$ python -q
>>> import numpy as np
>>> import numpy.linalg as la
>>> np.set_printoptions(precision=2, suppress=True, linewidth=200, sign=" ")
>>> arr = np.load("out16.npy")
>>> arr
array([[ 2,  0],
       [ 1,  0]])
>>> # null space of dimension 1
>>> print(la.matrix_rank(arr - arr[0, 0] * np.eye(2)))
1
>>> arr @ la.pinv(arr) @ arr
array([[ 2.,  0.],
       [ 1.,  0.]])
>>> la.lstsq(arr[:-1].T, arr[-1])[2]
np.int32(1)
>>> np.allclose(arr[:-1].T @ la.lstsq(arr[:-1].T, arr[-1])[0], arr[-1])
True
>>> np.unique(arr.round(6), axis=0).shape
(2, 2)
>>> W0 = np.load("mat.npy")
>>> W0
array([[-0.64, -0.89, -0.2 ],
       [ 0.15,  0.54,  0.82],
       [ 0.03,  0.01, -0.15],
       [ 0.52,  0.84,  0.55],
       [ 0.36,  0.56, -0.14],
       [ 0.65,  0.88, -0.06],
       [-0.47, -0.86, -0.86],
       [ 0.17,  0.15, -0.49],
       [ 0.55,  0.76, -0.36],
       [ 0.76,  0.92, -0.56],
       [ 0.4 ,  0.6 , -0.18],
       [ 0.95,  1.  ,  0.89],
       [-0.29, -0.66, -0.72],
       [-0.69, -0.95, -0.83],
       [ 0.23,  0.3 , -0.34],
       [-0.04, -0.33, -0.73],
       [-0.02, -0.1 , -0.22],
       [-0.7 , -0.93, -0.33],
       [ 0.58,  0.8 , -0.3 ],
       [-0.26, -0.57, -0.52],
       [-0.62, -0.84,  0.24],
       [-0.49, -0.85, -0.77],
       [-0.28, -0.54, -0.3 ],
       [ 0.19,  0.11, -0.66],
       [ 0.01,  0.19,  0.53],
       [-0.82, -0.98, -0.85]])
>>> hat = W0 @ la.solve(W0.T @ W0, W0.T)
>>> np.round(la.eigvalsh(hat), 2) + 0
array([ 0.,  0.,  0.,  0.,  0.,  0.,  0.,  0.,  0.,  0.,  0.,  0.,  0.,  0.,  0.,  0.,  0.,  0.,  0.,  0.,  0.,  0.,  0.,  1.,  1.,  1.])
>>> round(float(np.trace(hat)), 2)
3.0
>>> np.allclose(hat @ hat, hat)
True
>>> u, v = W0[5], W0[6]
>>> print(round(float(u @ v), 2))
-1.01
>>> pr = (u @ v) / (u @ u) * u
>>> pr
array([-0.55, -0.74,  0.05])
>>> print(la.matrix_rank(np.outer(u, v)))
1
>>> np.round(la.norm(u + v) ** 2 + la.norm(u - v) ** 2, 2)
np.float64(5.8)
>>> F = np.array([[0.0, 0.0, 2.0], [0.0, 0.0, -1.0], [2.0, -1.0, 0.0]])
>>> F
array([[ 0.,  0.,  2.],
       [ 0.,  0., -1.],
       [ 2., -1.,  0.]])
>>> u = np.array([0, 0, 0])
>>> np.polyval(u, F[1])
array([ 0.,  0.,  0.])
>>> np.array([np.convolve(row, u, "same") for row in F])
array([[ 0.,  0.,  0.],
       [ 0.,  0.,  0.],
       [ 0.,  0.,  0.]])
>>> print(np.convolve(F[1], u))
[ 0.  0.  0.  0.  0.]
>>> np.cross(F[1, :3], F[0, :3])
array([ 0., -0.,  0.])
